% python3 -q
>>> import numpy as np
>>> np.set_printoptions(precision=2, suppress=True, linewidth=120, floatmode="fixed")
>>> K = np.loadtxt("run11.csv", delimiter=",")
>>> print(K)
[[ 6.00 -6.00 -7.00 -7.00]
 [-6.00  9.00  8.00  8.00]
 [-7.00  8.00  9.00  8.00]
 [-7.00  8.00  8.00  9.00]]
>>> out = K / np.sqrt((K ** 2).mean(axis=1, keepdims=True))
>>> print(np.linalg.matrix_rank(out) == np.linalg.matrix_rank(K))
True
>>> print(out[1])
[-0.77  1.15  1.02  1.02]
>>> left, sv, vt = np.linalg.svd(K)
>>> V = vt[:(sv > 1e-8).sum()]
>>> rng = np.random.default_rng(83)
>>> x0 = K[3] + 2 * K[0] + rng.integers(2) * np.eye(4)[0]
>>> print(x0)
[ 6.00 -4.00 -6.00 -5.00]
>>> print(V.T @ V)
[[ 0.47  0.21 -0.32 -0.32]
 [ 0.21  0.91  0.13  0.13]
 [-0.32  0.13  0.81 -0.19]
 [-0.32  0.13 -0.19  0.81]]
>>> print(np.linalg.matrix_rank(np.vstack([K, x0])))
4
>>> print(round(np.linalg.norm(x0 - V.T @ V @ x0), 2))
0.73
>>> print(np.diag(V.T @ V))
[0.47 0.91 0.81 0.81]
>>> K.inv()
Traceback (most recent call last):
  File "<python-input-16>", line 1, in <module>
    K.inv()
    ^^^^^
AttributeError: 'numpy.ndarray' object has no attribute 'inv'
>>> print(np.allclose(K @ K.T, K.T @ K))
True
>>> print((K - K.T) / 2)
[[0.00 0.00 0.00 0.00]
 [0.00 0.00 0.00 0.00]
 [0.00 0.00 0.00 0.00]
 [0.00 0.00 0.00 0.00]]
>>> assert K == K.T
Traceback (most recent call last):
  File "<python-input-19>", line 1, in <module>
    assert K == K.T
           ^^^^^^^^
ValueError: The truth value of an array with more than one element is ambiguous. Use a.any() or a.all()
>>> print((K + K.T) / 2)
[[ 6.00 -6.00 -7.00 -7.00]
 [-6.00  9.00  8.00  8.00]
 [-7.00  8.00  9.00  8.00]
 [-7.00  8.00  8.00  9.00]]
>>> evals, V = np.linalg.eigh(K)
>>> print(np.round(V.T @ K @ V, 2) + 0)
[[ 0.00  0.00  0.00  0.00]
 [ 0.00  1.00  0.00  0.00]
 [ 0.00  0.00  1.54  0.00]
 [ 0.00  0.00  0.00 30.46]]
>>> print(np.round(np.linalg.svd(K, compute_uv=False), 2) + 0)
[30.46  1.54  1.00  0.00]
>>> print(np.abs(V[:, -1]))
[0.43 0.51 0.53 0.53]
>>> print(np.round(V.T @ V, 2) + 0)
[[1.00 0.00 0.00 0.00]
 [0.00 1.00 0.00 0.00]
 [0.00 0.00 1.00 0.00]
 [0.00 0.00 0.00 1.00]]
>>> print(np.unique(evals.round(6) + 0, return_counts=True)[1])
[1 1 1 1]
>>> print((evals > 1e-8).sum(), (evals < -1e-8).sum())
3 0
>>> print(round(float(evals.sum()), 2), np.trace(K))
33.0 33.0
>>> print(np.linalg.eigvalsh(K + 3 * np.eye(4)))
[ 3.00  4.00  4.54 33.46]
>>> print(np.round(np.linalg.eigvalsh(K @ K), 2) + 0)
[  0.00   1.00   2.38 927.62]
>>> print(np.unique(K.round(6), axis=0).shape)
(4, 4)
>>> print(round(np.trace(np.linalg.pinv(K) @ K), 2))
3.0
>>> print(np.allclose(K[:-1].T @ np.linalg.lstsq(K[:-1].T, K[-1])[0], K[-1]))
True
>>> print(np.abs(np.diag(np.linalg.qr(K)[1])) > 1e-9)
[ True  True  True False]
>>> print(K @ np.linalg.pinv(K) @ K)
[[ 6.00 -6.00 -7.00 -7.00]
 [-6.00  9.00  8.00  8.00]
 [-7.00  8.00  9.00  8.00]
 [-7.00  8.00  8.00  9.00]]
>>> Z = np.array([[0.7, 0.1, -2.0], [0.1, -1.8, 1.2]])
>>> arr = np.array([[1, 4],
...     [5, 5],
...     [4, -2],
...     [4, 3],
...     [-5, -3],
...     [3, 3],
...     [-1, 1],
...     [-2, -1],
...     [-5, 1],
...     [-3, 1],
...     [4, 5],
...     [-3, -3],
...     [-3, 2],
...     [-4, 5],
...     [-3, 5],
...     [-5, 1],
...     [3, -3],
...     [3, 0],
...     [-4, 5],
...     [-3, 3],
...     [-1, 3],
...     [1, 4],
...     [-5, -3],
...     [-5, -5]]) @ Z + 0.1 * rng.normal(size=(24, 3))
>>> print(arr)
[[  1.06  -7.10   2.84]
 [  3.90  -8.38  -3.98]
 [  2.55   3.85 -10.47]
 [  3.17  -4.95  -4.31]
 [ -3.85   4.98   6.38]
 [  2.54  -5.09  -2.50]
 [ -0.63  -1.88   3.23]
 [ -1.45   1.56   2.82]
 [ -3.28  -2.19  11.24]
 [ -1.93  -2.26   7.23]
 [  3.31  -8.63  -1.98]
 [ -2.46   5.08   2.43]
 [ -1.93  -3.88   8.49]
 [ -2.44  -9.46  13.81]
 [ -1.51  -9.20  12.06]
 [ -3.33  -2.34  11.35]
 [  1.89   5.43  -9.56]
 [  2.19   0.18  -5.91]
 [ -2.38  -9.50  13.94]
 [ -1.68  -5.72   9.67]
 [ -0.42  -5.30   5.50]
 [  1.06  -7.05   2.84]
 [ -3.95   5.04   6.39]
 [ -4.17   8.51   4.00]]
>>> print(round(float(np.linalg.norm(arr, 2) / np.linalg.norm(arr)), 2))
0.85
>>> cen = arr - arr.mean(axis=0)
>>> V = np.linalg.svd(cen)[2][:2]
>>> out = cen - cen @ V.T @ V
>>> print(out.std(axis=0))
[0.08 0.02 0.03]
>>> print(np.diag(V.T @ V))
[0.18 0.93 0.89]
>>> print(np.round(np.linalg.norm(out) / np.linalg.norm(cen), 2))
0.01
>>> evals, V = np.linalg.eigh(K)
>>> x0 = np.array([0, 2, 2, 1])
>>> print(V * np.maximum(evals, 0) @ V.T)
[[ 6.00 -6.00 -7.00 -7.00]
 [-6.00  9.00  8.00  8.00]
 [-7.00  8.00  9.00  8.00]
 [-7.00  8.00  8.00  9.00]]
>>> print(np.abs(K).sum(axis=1).max(), np.round(np.abs(evals).max(), 2))
32.0 30.46
>>> print((np.sign(V[:, -1].round(6)) == np.sign(V[0, -1].round(6))).astype(int))
[1 0 0 0]
>>> print(np.linalg.eigvalsh(K[1:, 1:]))
[ 1.00  1.00 25.00]
>>> print(x0 @ K @ x0)
209.0
>>> x0 = np.array([2, -9, 9])
>>> rhs = arr @ x0
>>> b, lr = np.zeros(3), 1 / np.linalg.norm(arr, 2) ** 2
>>> for i in range(200):
...     b -= lr * arr.T @ (arr @ b - rhs)
...     if i % 50 == 0: print(i, round(np.linalg.norm(arr @ b - rhs), 2))
... 
0 84.56
50 1.01
100 1.01
150 1.0
>>> print(np.round(np.linalg.cond(arr), 2))
96.38
>>> D = np.linalg.norm(arr[:, None] - arr[None], axis=-1)
>>> print(D.mean(axis=1).argmax())
2
>>> print(np.flatnonzero(D[0] < D.mean() / 2))
[ 0  6 10 20 21]
>>> print(D.shape)
(24, 24)
>>> print((D + 1e9 * np.eye(24)).round(6).argmin(axis=1))
[21 10 16  5 22  3  7  6 15 12  1  7  9 18 13  8  2  3 13 12 21  0  4 11]
>>> print(np.linalg.matrix_rank(D ** 2))
5
>>> F = np.array([[1, 0, 0, 0], [1, 1, 0, 0], [2, 1, 1, 0], [0, 3, 0, 1]])
>>> P = np.triu(np.array([[0, 0, 9, 6], [6, 0, 0, 4], [3, 0, 6, 2], [3, 3, 4, 0]]), 1) + np.eye(4)
>>> out = P @ F @ np.linalg.inv(P)
>>> print(np.poly(out))
[ 1.00 -4.00  6.00 -4.00  1.00]
>>> evals, V = np.linalg.eig(F)
>>> print(evals)
[1.00 1.00 1.00 1.00]
>>> print(np.prod(evals))
1.0
>>> E = np.load("dump.npy")
>>> print(E)
[[0 2 3]
 [0 0 3]
 [0 0 0]]
>>> out = E + rng.integers(-2, 3, (3, 2)) @ rng.integers(-2, 3, (2, 3))
>>> print(out)
[[ 1  0 -1]
 [-4 -4  1]
 [-1 -2 -2]]
>>> print(np.abs(out - E).sum(axis=1))
[ 7 10  5]
>>> print(out - E)
[[ 1 -2 -4]
 [-4 -4 -2]
 [-1 -2 -2]]
>>> try:
...     np.linalg.inv(E)
... except np.linalg.LinAlgError as e:
...     print(repr(e))
... 
LinAlgError('Singular matrix')
>>> print(np.unique(E.round(6), axis=0).shape)
(3, 3)
>>> print(np.abs(np.diag(np.linalg.qr(E)[1])) > 1e-9)
[False False False]
>>> print(np.allclose(E[:-1].T @ np.linalg.lstsq(E[:-1].T, E[-1])[0], E[-1]))
True
>>> print(round(float(np.trace(np.linalg.pinv(E) @ E)), 2))
2.0
>>> P = np.triu(np.array([[1, -3, -1], [-2, 2, 0], [-3, 0, 3]]), 1) + np.eye(3)
>>> out = P @ E @ np.linalg.inv(P)
>>> print(round(float(np.linalg.det(out)), 2))
0.0
>>> print(np.poly(out))
[1.00 0.00 0.00 0.00]
>>> print(np.trace(out), np.trace(E))
0.0 0
>>> out = np.array([[2, -2, 0], [-1, -2, 1], [1, 2, -1]])
>>> Z = np.array([[-7]])
>>> mat = np.block([[out, np.zeros((3, 1))], [np.zeros((1, 3)), Z]])
>>> print(mat)
[[ 2.00 -2.00  0.00  0.00]
 [-1.00 -2.00  1.00  0.00]
 [ 1.00  2.00 -1.00  0.00]
 [ 0.00  0.00  0.00 -7.00]]
>>> left, sv, vt = np.linalg.svd(mat)
>>> V = vt[:(sv > 1e-8).sum()]
>>> x0 = mat[2] + 3 * mat[1] + rng.integers(2) * np.eye(4)[1]
>>> print(x0)
[-2.00 -3.00  2.00  0.00]
>>> print(np.diag(V.T @ V))
[0.91 0.91 0.18 1.00]
>>> print(round(np.linalg.norm(x0 - V.T @ V @ x0), 2))
0.3
>>> print(np.linalg.matrix_rank(np.vstack([mat, x0])))
4
